$ python3 -q
>>> import numpy as np
>>> np.set_printoptions(precision=2, suppress=True, linewidth=200, sign=" ")
>>> feats = np.load("mat.npy")
>>> print(feats)
[[-3  0  3]
 [ 3  1  3]
 [-3 -2 -3]
 [-6 -1  0]]
>>> hat = feats @ np.linalg.solve(feats.T @ feats, feats.T)
>>> print(np.round(np.linalg.eigvalsh(hat), 2) + 0)
[ 0.  1.  1.  1.]
>>> print(np.round(np.trace(hat), 2))
3.0
>>> print(np.linalg.matrix_rank(np.eye(4) - hat))
1
>>> print(hat @ feats[:, 0])
[-3.  3. -3. -6.]
>>> print(np.round((np.eye(4) - hat) @ feats, 2) + 0)
[[ 0.  0.  0.]
 [ 0.  0.  0.]
 [ 0.  0.  0.]
 [ 0.  0.  0.]]
>>> print(hat.round(2) + 0)
[[ 0.67  0.33  0.    0.33]
 [ 0.33  0.67  0.   -0.33]
 [ 0.    0.    1.    0.  ]
 [ 0.33 -0.33  0.    0.67]]
>>> x = np.array([-2, -3, -2])
>>> target = feats @ x
>>> print(target)
[  0 -15  18  15]
>>> print(np.linalg.solve(feats.T @ feats, feats.T @ target))
[-2. -3. -2.]
>>> print(np.linalg.lstsq(feats, target)[0])
[-2. -3. -2.]
>>> rng = np.random.default_rng(83)
>>> target = target + 0.02 * rng.normal(size=4)
>>> print(target)
[ -0.03 -15.01  18.    15.01]
>>> beta, *_ = np.linalg.lstsq(feats, target)
>>> print(beta)
[-2.   -2.98 -2.01]
>>> print(beta.round())
[-2. -3. -2.]
>>> z = rng.permutation(3)
>>> Y = feats[:, z] * rng.choice([-1, 1], 3)
>>> print(Y)
[[-3  0  3]
 [-3  1 -3]
 [ 3 -2  3]
 [ 0 -1  6]]
>>> Uu, _, vt = np.linalg.svd(feats.T @ Y)
>>> print(np.round(np.linalg.lstsq(feats, Y)[0], 2) + 0)
[[ 0.  0. -1.]
 [ 0.  1.  0.]
 [-1.  0.  0.]]
>>> print(np.round(Uu @ vt, 2) + 0)
[[ 0.  0. -1.]
 [ 0.  1.  0.]
 [-1.  0.  0.]]
>>> u, g = feats[2], feats[3]
>>> print(u @ u)
22
>>> print(u @ g)
20
>>> pr = (u @ g) / (u @ u) * u
>>> print(pr)
[-2.73 -1.82 -2.73]
>>> print(round(np.linalg.norm(u + g) ** 2 + np.linalg.norm(u - g) ** 2, 2))
118.0
>>> print(np.outer(u, g))
[[ 18   3   0]
 [ 12   2   0]
 [ 18   3   0]]
>>> print(np.linalg.matrix_rank(np.outer(u, g)))
1
>>> x = np.array([1, 3, 1])
>>> print(np.einsum("ij,j->i", feats, x))
[  0   9 -12  -9]
>>> print(np.sign((feats @ x).round(6)))
[ 0  1 -1 -1]
>>> print(feats @ np.ones(3))
[ 0.  7. -8. -7.]
>>> print(feats * x)
[[-3  0  3]
 [ 3  3  3]
 [-3 -6 -3]
 [-6 -3  0]]
>>> print(feats @ np.eye(3)[0])
[-3.  3. -3. -6.]
>>> print(np.linalg.norm(feats @ x) <= np.linalg.norm(feats, 2) * np.linalg.norm(x) + 1e-9)
True
>>> m1 = np.loadtxt("x.csv", delimiter=",")
>>> print(m1)
[[ 1.59  0.18  5.27  3.48]
 [ 5.88  4.89  7.06  4.59]
 [ 8.63  3.89 10.1   6.43]
 [ 5.93 -0.4   5.27 10.41]
 [ 6.38  1.34  7.6   7.47]
 [ 2.93 -0.01  5.76  5.13]
 [ 2.72  2.73  3.64  4.88]
 [ 1.76 -1.24  3.58  6.5 ]
 [ 4.26  0.65  3.9   8.5 ]
 [ 8.89  4.69  5.69 10.63]
 [ 6.05  1.01  3.82 11.  ]
 [ 2.22 -0.94  4.35  6.19]
 [ 2.6  -3.57  4.03  9.05]
 [ 6.7   0.62  5.91 10.18]
 [ 5.75  5.2   7.44  3.79]
 [13.74  6.74  8.15 13.9 ]
 [16.65  7.29  9.5  16.52]
 [ 6.07  2.09  6.01  8.01]
 [ 9.49  5.61  7.87  8.67]
 [11.98  4.69  8.74 12.21]
 [ 6.28  4.5   6.71  5.83]
 [ 8.02  5.13  5.51  9.17]
 [ 4.22 -0.42  5.32  7.82]
 [ 5.05 -0.85  6.    8.72]
 [ 6.98  1.38  5.9  10.04]]
>>> print(round(float(np.linalg.norm(m1[23] - m1[0])), 2))
6.4
>>> print(round(float(m1[23] @ m1[0]), 2))
69.84
>>> print(np.linalg.norm(m1, axis=1).argmax())
16
>>> print(round(np.linalg.norm(m1) ** 2 / np.linalg.norm(m1, 2) ** 2, 2))
1.07
>>> print(round(float(np.linalg.norm(m1[23], 1)), 2), np.round(np.linalg.norm(m1[23], np.inf), 2))
20.62 8.72
